>>> import numpy as np
>>> np.set_printoptions(suppress=True, linewidth=120)
>>> rd = lambda a: np.round(a, 3) + 0
>>> K = np.load("m.npy")
>>> rd(K)
array([[ 2.901,  0.655,  0.205, -0.454,  0.533, -1.127, -0.246, -0.09 ],
       [ 0.655,  1.346,  0.078,  0.414,  0.682,  0.242,  0.734, -0.955],
       [ 0.205,  0.078,  0.317,  0.135, -0.347, -0.05 ,  0.348,  0.566],
       [-0.454,  0.414,  0.135,  2.86 ,  0.888,  0.734, -0.114, -0.572],
       [ 0.533,  0.682, -0.347,  0.888,  1.946,  1.203, -0.493, -1.086],
       [-1.127,  0.242, -0.05 ,  0.734,  1.203,  2.324,  0.183,  0.134],
       [-0.246,  0.734,  0.348, -0.114, -0.493,  0.183,  1.131,  0.15 ],
       [-0.09 , -0.955,  0.566, -0.572, -1.086,  0.134,  0.15 ,  2.174]])
>>> # symmetric, so the eigenvalues are real
>>> np.linalg.cond(K) > 100
np.True_
>>> rng = np.random.default_rng(268)
>>> idx = rng.permutation(8)
>>> idx
array([6, 5, 2, 0, 3, 7, 4, 1])
>>> B = K[idx][:, idx]
>>> rd(np.linalg.det(B)), rd(np.linalg.det(K[idx]))
(np.float64(0.0), np.float64(0.0))
>>> print(rd(np.trace(B)))
15.0
>>> rd(np.diag(B))
array([1.131, 2.324, 0.317, 2.901, 2.86 , 2.174, 1.946, 1.346])
>>> rd(np.abs(np.linalg.eigvals(K)).max())
np.float64(5.0)
>>> np.allclose(K @ K.T, K.T @ K)
True
>>> rd(np.sort(np.abs(np.linalg.eigvals(K))))
array([0., 0., 0., 2., 2., 2., 4., 5.])
>>> J = np.load("mat.npy")
>>> J
array([[  1,  -1,   1,  -1],
       [  1,   0,   0,   0],
       [  1,   1,   1,   1],
       [  1,   2,   4,   8],
       [  1,   3,   9,  27],
       [  1,   4,  16,  64],
       [  1,   5,  25, 125],
       [  1,   6,  36, 216],
       [  1,   7,  49, 343],
       [  1,   8,  64, 512]])
>>> O, Rm = np.linalg.qr(J)
>>> rd(O.T @ O)
array([[1., 0., 0., 0.],
       [0., 1., 0., 0.],
       [0., 0., 1., 0.],
       [0., 0., 0., 1.]])
>>> rd(np.abs(np.diag(Rm)))
array([ 3.162,  9.083, 22.978, 55.577])
>>> rd(Rm)
array([[  -3.162,  -11.068,  -64.827, -409.515],
       [   0.   ,    9.083,   63.581,  466.864],
       [   0.   ,    0.   ,   22.978,  241.272],
       [   0.   ,    0.   ,    0.   ,  -55.577]])
>>> np.allclose(Rm.T @ Rm, J.T @ J)
True
>>> X = np.load("a.npy")
>>> X
array([[ 1,  1,  1,  1,  1,  0,  1],
       [-7, -7, -7, -7, -7,  0, -7],
       [ 4,  4,  4,  4,  4,  0,  4],
       [ 6,  6,  6,  6,  6,  0,  6],
       [ 0,  0,  0,  0,  0,  0,  0]])
>>> # columns 0 and 1 are equal
>>> np.unique(X.round(6), axis=0).shape
(5, 7)
>>> np.allclose(X[:-1].T @ np.linalg.lstsq(X[:-1].T, X[-1])[0], X[-1])
True
>>> np.abs(np.diag(np.linalg.qr(X)[1])) > 1e-9
array([ True, False, False, False, False])
>>> print(rd(X @ np.linalg.pinv(X) @ X))
[[ 1.  1.  1.  1.  1.  0.  1.]
 [-7. -7. -7. -7. -7.  0. -7.]
 [ 4.  4.  4.  4.  4.  0.  4.]
 [ 6.  6.  6.  6.  6.  0.  6.]
 [ 0.  0.  0.  0.  0.  0.  0.]]
>>> t3 = np.stack([X, 5 * X, X[::-1]])
>>> rd(np.linalg.norm(t3, axis=(1, 2)))
array([ 24.739, 123.693,  24.739])
>>> t3.sum(axis=0)
array([[  6,   6,   6,   6,   6,   0,   6],
       [-36, -36, -36, -36, -36,   0, -36],
       [ 28,  28,  28,  28,  28,   0,  28],
       [ 29,  29,  29,  29,  29,   0,  29],
       [  1,   1,   1,   1,   1,   0,   1]])
>>> m1 = np.load("layer16.npy")
>>> print(m1)
[[ 0.     0.    -0.8   -0.7   -1.3    1.1    0.9    0.9    1.8  ]
 [ 0.2   -1.4    0.4   -0.9   -0.6    0.3    2.3   -0.7    2.4  ]
 [ 1.    -0.5    1.9    0.1    0.     0.     2.1    0.7   -0.2  ]
 [ 0.3    0.8   -0.7   -0.7   -0.5    0.     2.5   -0.9    0.7  ]
 [ 0.     0.4   -2.    -0.1   -1.7   -1.    -0.5   -1.3   -0.9  ]
 [ 0.1   -0.1    0.9    0.6    0.2    1.5   -0.5   -2.3   -0.2  ]
 [ 0.105 -0.307 -1.628  0.193 -1.804 -0.107  0.718 -0.228 -0.02 ]
 [ 0.3    1.4    0.    -0.3   -0.9   -0.6   -0.3    0.2    1.6  ]
 [ 1.1   -0.1   -0.1   -0.1   -2.1    0.9    0.     1.6   -0.2  ]
 [-1.     1.9   -0.8   -0.8   -2.     0.3    0.1    0.1    1.7  ]
 [ 0.    -0.5   -1.1   -0.1   -1.6   -0.7    0.6   -0.4    0.1  ]
 [ 0.8    0.2   -0.7    1.3   -0.3   -2.2   -2.4   -1.3   -0.2  ]
 [ 1.1    0.6   -1.     1.1    0.     0.2    0.6    1.7    0.4  ]]
>>> np.unravel_index(np.abs(m1).argmax(), m1.shape)
(np.int64(3), np.int64(6))
>>> rd(np.linalg.svd(m1, compute_uv=False))
array([6.376, 5.642, 4.081, 3.481, 2.831, 2.532, 2.228, 1.98 , 0.785])
>>> np.linalg.rank(m1)
Traceback (most recent call last):
  File "<python-input-38>", line 1, in <module>
    np.linalg.rank(m1)
    ^^^^^^^^^^^^^^
AttributeError: module 'numpy.linalg' has no attribute 'rank'
>>> np.abs(m1).max()
np.float64(2.5)
>>> print(rd(np.linalg.norm(m1)))
11.188
>>> np.linalg.matrix_rank(m1)
np.int64(9)
>>> W0 = np.load("test16.npy")
>>> W0
array([[0, 1, 1, 0, 3, 1, 3, 2, 1, 2],
       [0, 0, 0, 0, 3, 0, 0, 0, 0, 1],
       [0, 0, 0, 2, 3, 0, 3, 2, 1, 3],
       [0, 0, 0, 0, 2, 2, 3, 1, 2, 1],
       [0, 0, 0, 0, 0, 1, 0, 1, 1, 0],
       [0, 0, 0, 0, 0, 0, 3, 1, 2, 0],
       [0, 0, 0, 0, 0, 0, 0, 1, 0, 1],
       [0, 0, 0, 0, 0, 0, 0, 0, 3, 1],
       [0, 0, 0, 0, 0, 0, 0, 0, 0, 1],
       [0, 0, 0, 0, 0, 0, 0, 0, 0, 0]])
>>> print(np.trace(W0))
0
>>> (W0 - W0.T) / 2
array([[ 0. ,  0.5,  0.5,  0. ,  1.5,  0.5,  1.5,  1. ,  0.5,  1. ],
       [-0.5,  0. ,  0. ,  0. ,  1.5,  0. ,  0. ,  0. ,  0. ,  0.5],
       [-0.5,  0. ,  0. ,  1. ,  1.5,  0. ,  1.5,  1. ,  0.5,  1.5],
       [ 0. ,  0. , -1. ,  0. ,  1. ,  1. ,  1.5,  0.5,  1. ,  0.5],
       [-1.5, -1.5, -1.5, -1. ,  0. ,  0.5,  0. ,  0.5,  0.5,  0. ],
       [-0.5,  0. ,  0. , -1. , -0.5,  0. ,  1.5,  0.5,  1. ,  0. ],
       [-1.5,  0. , -1.5, -1.5,  0. , -1.5,  0. ,  0.5,  0. ,  0.5],
       [-1. ,  0. , -1. , -0.5, -0.5, -0.5, -0.5,  0. ,  1.5,  0.5],
       [-0.5,  0. , -0.5, -1. , -0.5, -1. ,  0. , -1.5,  0. ,  0.5],
       [-1. , -0.5, -1.5, -0.5,  0. ,  0. , -0.5, -0.5, -0.5,  0. ]])
>>> (W0 + W0.T) / 2
array([[0. , 0.5, 0.5, 0. , 1.5, 0.5, 1.5, 1. , 0.5, 1. ],
       [0.5, 0. , 0. , 0. , 1.5, 0. , 0. , 0. , 0. , 0.5],
       [0.5, 0. , 0. , 1. , 1.5, 0. , 1.5, 1. , 0.5, 1.5],
       [0. , 0. , 1. , 0. , 1. , 1. , 1.5, 0.5, 1. , 0.5],
       [1.5, 1.5, 1.5, 1. , 0. , 0.5, 0. , 0.5, 0.5, 0. ],
       [0.5, 0. , 0. , 1. , 0.5, 0. , 1.5, 0.5, 1. , 0. ],
       [1.5, 0. , 1.5, 1.5, 0. , 1.5, 0. , 0.5, 0. , 0.5],
       [1. , 0. , 1. , 0.5, 0.5, 0.5, 0.5, 0. , 1.5, 0.5],
       [0.5, 0. , 0.5, 1. , 0.5, 1. , 0. , 1.5, 0. , 0.5],
       [1. , 0.5, 1.5, 0.5, 0. , 0. , 0.5, 0.5, 0.5, 0. ]])
>>> W0 @ W0
array([[ 0,  0,  0,  2,  6,  3,  6,  9, 12, 10],
       [ 0,  0,  0,  0,  0,  3,  0,  3,  3,  0],
       [ 0,  0,  0,  0,  4,  7,  6,  8, 13,  8],
       [ 0,  0,  0,  0,  0,  2,  6,  7,  9,  6],
       [ 0,  0,  0,  0,  0,  0,  3,  1,  5,  2],
       [ 0,  0,  0,  0,  0,  0,  0,  3,  3,  6],
       [ 0,  0,  0,  0,  0,  0,  0,  0,  3,  1],
       [ 0,  0,  0,  0,  0,  0,  0,  0,  0,  3],
       [ 0,  0,  0,  0,  0,  0,  0,  0,  0,  0],
       [ 0,  0,  0,  0,  0,  0,  0,  0,  0,  0]])
>>> np.allclose(W0, W0.T)
False
>>> rd(np.sort(np.abs(np.linalg.eigvals(W0))))
array([0., 0., 0., 0., 0., 0., 0., 0., 0., 0.])
